% python3 -q
>>> import numpy as np
>>> from numpy import linalg as LA
>>> np.set_printoptions(precision=3, suppress=True, linewidth=200)
>>> tidy = lambda a: np.round(a, 3) + 0
>>> J = np.loadtxt("dump.csv", delimiter=",")
>>> J
array([[ 0., -9., -6.,  2.,  4.,  0., -3.,  4., -3.],
       [ 0.,  0., -6.,  6.,  1.,  8., -5., -2.,  1.],
       [ 0.,  0.,  0., -4.,  2.,  9.,  3., -7.,  6.],
       [ 0.,  0.,  0.,  0.,  0., -4.,  2., -7., -2.],
       [ 0.,  0.,  0.,  0.,  0.,  3.,  5.,  9., -1.],
       [ 0.,  0.,  0.,  0.,  0.,  0., -5., -9.,  6.],
       [ 0.,  0.,  0.,  0.,  0.,  0.,  0.,  5., -9.],
       [ 0.,  0.,  0.,  0.,  0.,  0.,  0.,  0.,  2.],
       [ 0.,  0.,  0.,  0.,  0.,  0.,  0.,  0.,  0.]])
>>> LA.cond(J) > 100
np.True_
>>> LA.matrix_rank(J, rtol=0.1)
np.int64(6)
>>> print(LA.lstsq(J[:-1].T, J[-1])[2])
7
>>> np.allclose(J[:-1].T @ LA.lstsq(J[:-1].T, J[-1])[0], J[-1])
True
>>> np.unique(J.round(6), axis=0).shape
(9, 9)
>>> rng = np.random.default_rng(3920)
>>> z = rng.permutation(9)
>>> z
array([8, 4, 1, 6, 7, 2, 0, 3, 5])
>>> out = J[z][:, z]
>>> np.diag(out)
array([0., 0., 0., 0., 0., 0., 0., 0., 0.])
>>> tidy(np.sort(np.abs(LA.eigvals(out))))
array([0., 0., 0., 0., 0., 0., 0., 0., 0.])
>>> tidy(LA.det(out)), tidy(LA.det(J[z]))
(np.float64(0.0), np.float64(0.0))
>>> np.allclose(out, J)
False
>>> np.trace(out)
np.float64(0.0)
>>> rk = LA.matrix_rank(J)
>>> rk
np.int64(7)
>>> N = LA.svd(J)[2][rk:].T
>>> print(tidy(J @ N))
[[0. 0.]
 [0. 0.]
 [0. 0.]
 [0. 0.]
 [0. 0.]
 [0. 0.]
 [0. 0.]
 [0. 0.]
 [0. 0.]]
>>> np.allclose(J @ N, 0)
True
>>> [int(LA.matrix_rank(J[:, :j + 1])) for j in range(9)]
[0, 1, 2, 3, 3, 4, 5, 6, 7]
>>> Uu, s, VT = LA.svd(J)
>>> V = VT[:(s > 1e-8).sum()]
>>> vec = J[3] + 3 * J[2] + rng.integers(2) * np.eye(9)[8]
>>> vec
array([  0.,   0.,   0., -12.,   6.,  23.,  11., -28.,  16.])
>>> tidy(np.diag(V.T @ V))
array([0.   , 0.993, 0.74 , 0.854, 0.414, 1.   , 1.   , 1.   , 1.   ])
>>> print(tidy(LA.norm(vec - V.T @ V @ vec)))
0.0
>>> print(np.allclose(V.T @ V @ vec, vec))
True
>>> E = np.loadtxt("run18.csv", delimiter=",")
>>> print(E)
[[1.    0.7   0.49  0.343 0.24  0.168 0.118 0.082 0.058 0.04  0.028 0.02 ]
 [0.7   1.    0.7   0.49  0.343 0.24  0.168 0.118 0.082 0.058 0.04  0.028]
 [0.49  0.7   1.    0.7   0.49  0.343 0.24  0.168 0.118 0.082 0.058 0.04 ]
 [0.343 0.49  0.7   1.    0.7   0.49  0.343 0.24  0.168 0.118 0.082 0.058]
 [0.24  0.343 0.49  0.7   1.    0.7   0.49  0.343 0.24  0.168 0.118 0.082]
 [0.168 0.24  0.343 0.49  0.7   1.    0.7   0.49  0.343 0.24  0.168 0.118]
 [0.118 0.168 0.24  0.343 0.49  0.7   1.    0.7   0.49  0.343 0.24  0.168]
 [0.082 0.118 0.168 0.24  0.343 0.49  0.7   1.    0.7   0.49  0.343 0.24 ]
 [0.058 0.082 0.118 0.168 0.24  0.343 0.49  0.7   1.    0.7   0.49  0.343]
 [0.04  0.058 0.082 0.118 0.168 0.24  0.343 0.49  0.7   1.    0.7   0.49 ]
 [0.028 0.04  0.058 0.082 0.118 0.168 0.24  0.343 0.49  0.7   1.    0.7  ]
 [0.02  0.028 0.04  0.058 0.082 0.118 0.168 0.24  0.343 0.49  0.7   1.   ]]
>>> w1 = np.array([[2, -2, 2, -2],
...     [2, -2, 1, 1],
...     [0, -2, 1, 2],
...     [2, 1, -1, 0],
...     [-1, 1, 2, -2],
...     [-1, -1, 0, -2],
...     [-2, -1, -1, -2],
...     [1, 1, 0, 1],
...     [2, -1, 2, 2],
...     [0, 0, -2, 2],
...     [-2, 0, -1, 2],
...     [1, -2, 2, 0]])
>>> c = np.array([9, 5, 5, 5])
>>> hid = np.maximum(E @ w1 + c, 0)
>>> LA.matrix_rank(hid)
np.int64(4)
>>> print((hid > 0).mean(axis=0))
[1. 1. 1. 1.]
>>> (hid > 0).astype(int)
array([[1, 1, 1, 1],
       [1, 1, 1, 1],
       [1, 1, 1, 1],
       [1, 1, 1, 1],
       [1, 1, 1, 1],
       [1, 1, 1, 1],
       [1, 1, 1, 1],
       [1, 1, 1, 1],
       [1, 1, 1, 1],
       [1, 1, 1, 1],
       [1, 1, 1, 1],
       [1, 1, 1, 1]])
>>> C = np.array([[2, -4], [4, -8], [-4, -4], [1, -8]])
>>> w1 @ C
array([[-14,  16],
       [ -7,  -4],
       [-10,  -4],
       [ 12, -12],
       [ -8,   4],
       [ -8,  28],
       [ -6,  36],
       [  7, -20],
       [ -6, -24],
       [ 10,  -8],
       [  2,  -4],
       [-14,   4]])
>>> (hid @ C).round(6).argmax(axis=1)
array([0, 0, 0, 0, 0, 0, 0, 0, 0, 0, 0, 0])
